% ipython --no-banner

In [1]: import numpy as np

In [2]: np.set_printoptions(precision=1, suppress=True, linewidth=200)

In [3]: K = np.loadtxt("test5.csv", delimiter=",")

In [4]: print(K)
[[-0.7 -0.1  0.7]
 [ 0.5 -0.8  0.4]
 [ 0.5  0.7  0.5]]

In [5]: print(round(float(np.linalg.eigvals(K).sum().real), 1))
-0.9

In [6]: print(np.round(np.linalg.det(K[::-1]), 1))
-1.0

In [7]: print(round(float(np.einsum("ii->", K)), 1))
-0.9

In [8]: print(round(np.linalg.det(2 * K), 1), round(float(np.linalg.det(K)), 1))
8.0 1.0

In [9]: print(np.poly(K))
[ 1.   0.9 -0.9 -1. ]

In [10]: x = np.array([5, -5, 8])

In [11]: print(K.T @ (K @ x))
[ 5. -5.  8.]

In [12]: print(np.linalg.inv(K))
[[-0.7  0.5  0.5]
 [-0.1 -0.8  0.7]
 [ 0.7  0.4  0.5]]

In [13]: print(np.round(np.linalg.det(K), 1))
1.0

In [14]: print(round(float(np.linalg.norm(x)), 1), round(np.linalg.norm(K @ x), 1))
10.7 10.7

In [15]: print([p for p in range(1, 25) if np.allclose(np.linalg.matrix_power(K, p), np.eye(3))])
[]

In [16]: print(np.abs(np.linalg.eigvals(K)))
[1. 1. 1.]

In [17]: W0 = np.loadtxt("w.csv", delimiter=",")

In [18]: print(W0)
[[-1. -1.  0.  0.]
 [ 1.  0.  0.  0.]
 [ 0.  0. -1. -1.]
 [ 0.  0.  1.  0.]]

In [19]: def softmax(z):
    ...:     e = np.exp(z - z.max(axis=-1, keepdims=True))
    ...:     return e / e.sum(axis=-1, keepdims=True)
    ...: 

In [20]: print(np.round(softmax(10 * W0[3]), 1) + 0)
[0. 0. 1. 0.]

In [21]: print(softmax(W0[3] + 2))
[0.2 0.2 0.5 0.2]

In [22]: print(softmax(W0).sum(axis=1))
[1. 1. 1. 1.]

In [23]: S = W0 @ W0.T / np.sqrt(4)

In [24]: print(softmax(S))
[[0.5 0.1 0.2 0.2]
 [0.1 0.4 0.2 0.2]
 [0.2 0.2 0.5 0.1]
 [0.2 0.2 0.1 0.4]]

In [25]: r0 = np.array([-2, -4, 0, 3])

In [26]: B = W0 + np.outer(r0, np.eye(4)[2])

In [27]: print(np.linalg.matrix_rank(np.linalg.inv(B) - np.linalg.inv(W0), tol=1e-8))
1

In [28]: print(round(np.linalg.det(B) / np.linalg.det(W0), 1), np.round(1 + np.linalg.solve(W0, r0)[2], 1))
4.0 4.0

In [29]: w1 = np.array([[3, 3, 1, 3, 0], [0, 0, 1, 0, 3], [3, 2, 2, 1, 1], [0, 1, 0, 2, 2]])

In [30]: c = np.array([-1, -4, -5, 0, 4])

In [31]: hid = np.maximum(W0 @ w1 + c, 0)

In [32]: print((hid > 0).mean(axis=0))
[0.5 0.  0.  0.5 1. ]

In [33]: print((hid > 0).astype(int))
[[0 0 0 0 1]
 [1 0 0 1 1]
 [0 0 0 0 1]
 [1 0 0 1 1]]

In [34]: basis = np.array([[0, 9], [-8, 3], [-6, 8], [-8, -9], [1, -5]])

In [35]: print(hid @ basis)
[[  1.  -5.]
 [-20. -29.]
 [  1.  -5.]
 [ -3. -16.]]

In [36]: print((hid @ basis).round(6).argmax(axis=1))
[0 0 0 0]
